$ ipython --no-banner

In [1]: import numpy as np

In [2]: from numpy import linalg as LA

In [3]: np.set_printoptions(precision=2, suppress=True, linewidth=100)

In [4]: tidy = lambda a: np.round(a, 2) + 0

In [5]: K = np.array([[-2.0, 1.0, 0.0, 0.0],
   ...:     [0.0, -2.0, 1.0, 0.0],
   ...:     [0.0, 0.0, -2.0, 1.0],
   ...:     [0.0, 0.0, 0.0, -2.0]])

In [6]: tidy(LA.matrix_power(K - np.diag(np.diag(K)), 4))
Out[6]: 
array([[0., 0., 0., 0.],
       [0., 0., 0., 0.],
       [0., 0., 0., 0.],
       [0., 0., 0., 0.]])

In [7]: K @ K
Out[7]: 
array([[ 4., -4.,  1.,  0.],
       [ 0.,  4., -4.,  1.],
       [ 0.,  0.,  4., -4.],
       [ 0.,  0.,  0.,  4.]])

In [8]: np.prod(np.diag(K)), tidy(LA.det(K))
Out[8]: (np.float64(16.0), np.float64(16.0))

In [9]: tidy(np.sort(LA.eigvals(K)))
Out[9]: array([-2., -2., -2., -2.])

In [10]: [int(LA.matrix_rank(LA.matrix_power(K, p))) for p in range(1, 5)]
Out[10]: [4, 4, 4, 4]

In [11]: rng = np.random.default_rng(60995)

In [12]: lab = rng.permutation(4)

In [13]: lab
Out[13]: array([3, 2, 1, 0])

In [14]: other = K[lab][:, lab]

In [15]: np.trace(other)
Out[15]: np.float64(-8.0)

In [16]: np.allclose(other, K)
Out[16]: False

In [17]: M = np.load("dump.npy")

In [18]: M
Out[18]: 
array([[ 1, -1,  1, -1],
       [ 1,  0,  0,  0]])

In [19]: # column 3 repeats column 1

In [20]: r0 = np.array([3, 2, -2, 3])

In [21]: other = K + np.outer(r0, np.eye(4)[3])

In [22]: tidy(LA.det(other) / LA.det(K)), tidy(1 + LA.solve(K, r0)[3])
Out[22]: (np.float64(-0.5), np.float64(-0.5))

In [23]: r0 = np.array([-9, -9])

In [24]: np.polyval(r0, M[0])
Out[24]: array([-18,   0, -18,   0])

In [25]: np.convolve(M[0], r0)
Out[25]: array([-9,  0,  0,  0,  9])

In [26]: other = np.array([[0, -5, -2], [-4, 0, -2]])

In [27]: cent = np.kron(other, M)

In [28]: cent.shape
Out[28]: (4, 12)

In [29]: tidy(LA.norm(cent, 2)), tidy(LA.norm(other, 2) * LA.norm(M, 2))
Out[29]: (np.float64(11.46), np.float64(11.46))

In [30]: cent
Out[30]: 
array([[ 0,  0,  0,  0, -5,  5, -5,  5, -2,  2, -2,  2],
       [ 0,  0,  0,  0, -5,  0,  0,  0, -2,  0,  0,  0],
       [-4,  4, -4,  4,  0,  0,  0,  0, -2,  2, -2,  2],
       [-4,  0,  0,  0,  0,  0,  0,  0, -2,  0,  0,  0]])

In [31]: feats = np.load("sample2.npy")

In [32]: feats
Out[32]: 
array([[3., 1., 0., 0.],
       [0., 3., 1., 0.],
       [0., 0., 3., 1.],
       [0., 0., 0., 3.]])

In [33]: # triangular, det is the product of the diagonal

In [34]: r0 = np.array([3, 0, 2, 0])

In [35]: other = feats + np.outer(r0, np.eye(4)[0])

In [36]: tidy(LA.det(other) / LA.det(feats)), tidy(1 + LA.solve(feats, r0)[0])
Out[36]: (np.float64(2.07), np.float64(2.07))

In [37]: other
Out[37]: 
array([[6., 1., 0., 0.],
       [0., 3., 1., 0.],
       [2., 0., 3., 1.],
       [0., 0., 0., 3.]])

In [38]: LA.matrix_rank(LA.inv(other) - LA.inv(feats), tol=1e-8)
Out[38]: np.int64(1)

In [39]: t3 = np.stack([other, -2 * other, other[::-1]])

In [40]: t3.shape
Out[40]: (3, 4, 4)

In [41]: t3.sum(axis=0)
Out[41]: 
array([[-6., -1.,  0.,  3.],
       [ 2., -3.,  2.,  1.],
       [-2.,  3., -2., -1.],
       [ 6.,  1.,  0., -3.]])

In [42]: A = rng.normal(size=(25, 3))

In [43]: A = 10 * A / LA.norm(A, axis=1, keepdims=True)

In [44]: tidy(A)
Out[44]: 
array([[ 7.34,  1.18, -6.69],
       [-9.09, -4.12,  0.63],
       [-0.33, -2.22,  9.75],
       [ 8.42, -5.37,  0.46],
       [-1.22,  2.59, -9.58],
       [-2.03,  9.33,  2.97],
       [ 8.22, -3.48, -4.5 ],
       [ 1.92, -4.95,  8.48],
       [-7.36, -0.68,  6.74],
       [-1.  ,  9.78,  1.82],
       [-6.6 ,  6.96, -2.82],
       [-5.63,  0.58,  8.25],
       [ 9.63,  2.15, -1.61],
       [-2.45,  0.62, -9.68],
       [-9.97, -0.18, -0.69],
       [ 2.66,  0.09, -9.64],
       [ 5.99, -2.07, -7.74],
       [-4.74, -8.63, -1.74],
       [ 9.86,  1.61,  0.5 ],
       [ 4.12,  1.64, -8.96],
       [ 2.95, -0.12,  9.55],
       [ 1.73, -9.28,  3.3 ],
       [-2.28, -5.3 , -8.17],
       [ 3.83, -9.2 , -0.83],
       [ 4.  , -4.8 ,  7.81]])

In [45]: other = np.c_[A[:, :2] @ np.array([[6, 6], [6, 6]]), np.array([3, 1, 3, 2, 1, 2, 3, 1, 3, 1, 3, 0, 0, 1, 3, 2, 3, 0, 2, 2, 2, 0, 0, 1, 0])]

In [46]: tidy(other)
Out[46]: 
array([[ 51.13,  51.13,   3.  ],
       [-79.27, -79.27,   1.  ],
       [-15.31, -15.31,   3.  ],
       [ 18.27,  18.27,   2.  ],
       [  8.24,   8.24,   1.  ],
       [ 43.8 ,  43.8 ,   2.  ],
       [ 28.44,  28.44,   3.  ],
       [-18.17, -18.17,   1.  ],
       [-48.24, -48.24,   3.  ],
       [ 52.67,  52.67,   1.  ],
       [  2.15,   2.15,   3.  ],
       [-30.27, -30.27,   0.  ],
       [ 70.68,  70.68,   0.  ],
       [-10.95, -10.95,   1.  ],
       [-60.9 , -60.9 ,   3.  ],
       [ 16.49,  16.49,   2.  ],
       [ 23.52,  23.52,   3.  ],
       [-80.22, -80.22,   0.  ],
       [ 68.8 ,  68.8 ,   2.  ],
       [ 34.53,  34.53,   2.  ],
       [ 16.94,  16.94,   2.  ],
       [-45.27, -45.27,   0.  ],
       [-45.45, -45.45,   0.  ],
       [-32.26, -32.26,   1.  ],
       [ -4.79,  -4.79,   0.  ]])

In [47]: LA.matrix_rank(other)
Out[47]: np.int64(2)

In [48]: Ac = A - A.mean(axis=0)

In [49]: U, sv, Vh = LA.svd(Ac, full_matrices=False)

In [50]: tidy((sv ** 2).sum() ** 2 / (sv ** 4).sum())
Out[50]: np.float64(2.8)

In [51]: tidy(Vh[0] * np.sign(Vh[0, np.abs(Vh[0]).argmax()]))
Out[51]: array([-0.45, -0.08,  0.89])

In [52]: tidy(sv ** 2 / (sv ** 2).sum())
Out[52]: array([0.44, 0.33, 0.22])

In [53]: x0 = np.array([1, 1, 2])

In [54]: target = A @ x0

In [55]: try:
    ...:     LA.solve(A, target)
    ...: except LA.LinAlgError as e:
    ...:     print(e)
    ...: 
Last 2 dimensions of the array must be square

In [56]: tidy(LA.pinv(A) @ A)
Out[56]: 
array([[1., 0., 0.],
       [0., 1., 0.],
       [0., 0., 1.]])

In [57]: tidy(LA.lstsq(A, target)[0])
Out[57]: array([1., 1., 2.])

In [58]: target = target + 0.05 * rng.normal(size=25)

In [59]: tidy(target)
Out[59]: 
array([ -4.81, -11.98,  16.95,   3.96, -17.83,  13.34,  -4.27,  13.98,   5.47,  12.46,  -5.32,
        11.44,   8.52, -21.18, -11.51, -16.54, -11.49, -16.9 ,  12.49, -12.17,  21.95,  -0.97,
       -23.96,  -6.99,  14.8 ])

In [60]: beta, *_ = LA.lstsq(A, target)

In [61]: tidy(A.T @ (target - A @ beta))
Out[61]: array([0., 0., 0.])

In [62]: tidy(LA.norm(target - A @ beta))
Out[62]: np.float64(0.17)

In [63]: other = np.array([[3, 3, 3, -1], [-3, 1, -2, 0], [1, -3, -2, -3], [1, 0, 2, 0]])

In [64]: W0 = np.triu(other)

In [65]: W0
Out[65]: 
array([[ 3,  3,  3, -1],
       [ 0,  1, -2,  0],
       [ 0,  0, -2, -3],
       [ 0,  0,  0,  0]])

In [66]: tidy(LA.eigvals(W0).sum().real)
Out[66]: np.float64(2.0)

In [67]: tidy(LA.det(2 * W0)), tidy(LA.det(W0))
Out[67]: (np.float64(0.0), np.float64(0.0))

In [68]: tidy(LA.eigvals(W0))
Out[68]: array([ 3.,  1., -2.,  0.])

In [69]: tidy(LA.det(W0.T))
Out[69]: np.float64(0.0)

In [70]: X = np.loadtxt("block5.csv", delimiter=",")

In [71]: X
Out[71]: 
array([[ 1.,  2., -1.],
       [ 0.,  2.,  1.],
       [ 3.,  1., -2.],
       [ 0.,  0.,  0.],
       [ 0.,  0.,  0.],
       [ 0.,  2.,  1.],
       [ 2., -1., -1.],
       [ 0.,  0.,  0.],
       [ 1.,  2., -1.],
       [ 0.,  0.,  0.],
       [ 2., -1., -1.],
       [ 1.,  2., -1.],
       [ 1.,  4.,  0.],
       [ 0.,  2.,  1.],
       [ 0.,  0.,  0.],
       [ 3.,  1., -2.],
       [ 1.,  4.,  0.],
       [ 2., -1., -1.],
       [ 0.,  2.,  1.],
       [ 0.,  0.,  0.],
       [ 0.,  0.,  0.],
       [ 0.,  2.,  1.],
       [ 0.,  0.,  0.],
       [ 0.,  0.,  0.]])

In [72]: Ac = (X - X.mean(axis=0)) / X.std(axis=0)

In [73]: np.argwhere(np.abs(Ac) > 2)
Out[73]: 
array([[ 2,  0],
       [ 2,  2],
       [12,  1],
       [15,  0],
       [15,  2],
       [16,  1]])

In [74]: beta = LA.lstsq(np.delete(Ac, 1, axis=1), Ac[:, 1])[0]

In [75]: tidy(1 - np.var(Ac[:, 1] - np.delete(Ac, 1, axis=1) @ beta))
Out[75]: np.float64(0.17)

In [76]: tidy(beta)
Out[76]: array([0.62, 0.8 ])

In [77]: hat = X @ LA.solve(X.T @ X, X.T)

In [78]: LA.matrix_rank(np.eye(24) - hat)
Out[78]: np.int64(21)
